$ ipython --no-banner

In [1]: import numpy as np

In [2]: np.set_printoptions(precision=1, suppress=True, linewidth=100, legacy="1.25")

In [3]: def rnd(a):
   ...:     return np.round(a, 1) + 0
   ...: 

In [4]: rng = np.random.default_rng(493173)

In [5]: ang = np.sort(rng.uniform(-2, 2, 21))

In [6]: feats = np.c_[ang, ang ** 2, ang ** 3] @ np.array([[-1, 0, 2, 2, -2, 2, 0, 2, 1, 1],
   ...:     [0, 1, -2, 0, 0, -1, -2, -2, 2, 1],
   ...:     [2, 2, -1, -1, -2, 2, 0, 1, 0, 1]])

In [7]: rnd(feats)
Out[7]: 
array([[-11.3,  -9.7,  -4.2,   2.8,  16.9, -20.5,  -7. , -17.4,   5.2,  -5. ],
       [ -6.7,  -5.7,  -4.2,   0.9,  11.6, -14.1,  -5.2, -12.6,   3.6,  -3.2],
       [ -5.7,  -4.9,  -4.2,   0.5,  10.3, -12.7,  -4.7, -11.4,   3.2,  -2.8],
       [ -1.2,  -1.1,  -3.1,  -1. ,   4.3,  -5.4,  -2.1,  -5.3,   1.1,  -1.1],
       [ -0.5,  -0.6,  -2.7,  -1.1,   3.2,  -4. ,  -1.6,  -4.1,   0.7,  -0.8],
       [ -0.5,  -0.6,  -2.6,  -1.1,   3.1,  -3.8,  -1.5,  -3.9,   0.6,  -0.8],
       [  0.1,  -0.1,  -1.8,  -1. ,   1.7,  -2.1,  -0.8,  -2.3,   0.2,  -0.5],
       [  0.2,  -0.1,  -1.7,  -1. ,   1.7,  -2.1,  -0.7,  -2.2,   0.1,  -0.5],
       [  0.2,   0. ,  -1.6,  -1. ,   1.5,  -1.8,  -0.6,  -2. ,   0.1,  -0.4],
       [  0.2,   0. ,  -1.4,  -0.9,   1.3,  -1.6,  -0.5,  -1.7,   0. ,  -0.4],
       [  0.3,   0. ,  -1. ,  -0.7,   0.9,  -1. ,  -0.3,  -1.1,  -0.1,  -0.3],
       [ -0.1,   0. ,   0.3,   0.3,  -0.3,   0.3,   0. ,   0.3,   0.2,   0.2],
       [ -0.2,   0.1,   0.4,   0.6,  -0.7,   0.6,  -0.2,   0.4,   0.5,   0.4],
       [ -0.3,   0.4,   0.4,   0.8,  -1.1,   0.9,  -0.4,   0.6,   0.9,   0.8],
       [ -0.2,   0.6,   0.4,   0.9,  -1.3,   1.1,  -0.5,   0.6,   1.1,   0.9],
       [  0. ,   1.3,   0. ,   1.1,  -2.2,   1.7,  -1. ,   0.8,   1.8,   1.6],
       [  0.8,   2.7,  -0.8,   1. ,  -3.7,   2.8,  -1.8,   1. ,   2.8,   2.8],
       [  1.5,   3.7,  -1.5,   0.9,  -4.7,   3.6,  -2.4,   1.1,   3.4,   3.5],
       [  5.3,   9.1,  -5. ,  -0.4,  -9.9,   7.6,  -4.5,   1.9,   6.1,   7.2],
       [  7.1,  11.4,  -6.4,  -1.1, -12. ,   9.3,  -5.3,   2.3,   7. ,   8.7],
       [  9.1,  13.9,  -8.1,  -1.9, -14.3,  11.3,  -6.2,   2.8,   7.9,  10.2]])

In [8]: d = np.linalg.norm(feats[:, None] - feats[None], axis=-1)

In [9]: np.linalg.matrix_rank(d ** 2)
Out[9]: 5

In [10]: rnd(d[:5, :5])
Out[10]: 
array([[ 0. , 11.9, 14.7, 27.9, 30.3],
       [11.9,  0. ,  2.8, 16.1, 18.5],
       [14.7,  2.8,  0. , 13.3, 15.7],
       [27.9, 16.1, 13.3,  0. ,  2.4],
       [30.3, 18.5, 15.7,  2.4,  0. ]])

In [11]: np.unravel_index(d.round(6).argmax(), d.shape)
Out[11]: (0, 20)

In [12]: rnd(d[8])
Out[12]: 
array([34. , 22.3, 19.6,  6.4,  4. ,  3.6,  0.6,  0.4,  0. ,  0.5,  1.5,  4.3,  4.9,  5.5,  5.8,
        7. ,  9.4, 11.2, 21.5, 26. , 31.1])

In [13]: (d + 1e9 * np.eye(21)).round(6).argmin(axis=1)
Out[13]: array([ 1,  2,  1,  4,  5,  4,  7,  6,  7,  8,  9, 12, 11, 14, 13, 14, 17, 16, 19, 18, 19])

In [14]: d[8].round(6).argsort(kind="stable")[:4]
Out[14]: array([8, 7, 9, 6])

In [15]: d.mean(axis=1).argmax()
Out[15]: 0

In [16]: rnd(np.linalg.norm(feats - feats.mean(axis=0), axis=1))
Out[16]: 
array([34.3, 22.6, 19.9,  7.2,  5.3,  5. ,  3.7,  3.7,  3.7,  3.7,  4. ,  5.3,  5.4,  5.5,  5.6,
        6. ,  7.5,  9.1, 19.1, 23.6, 28.7])
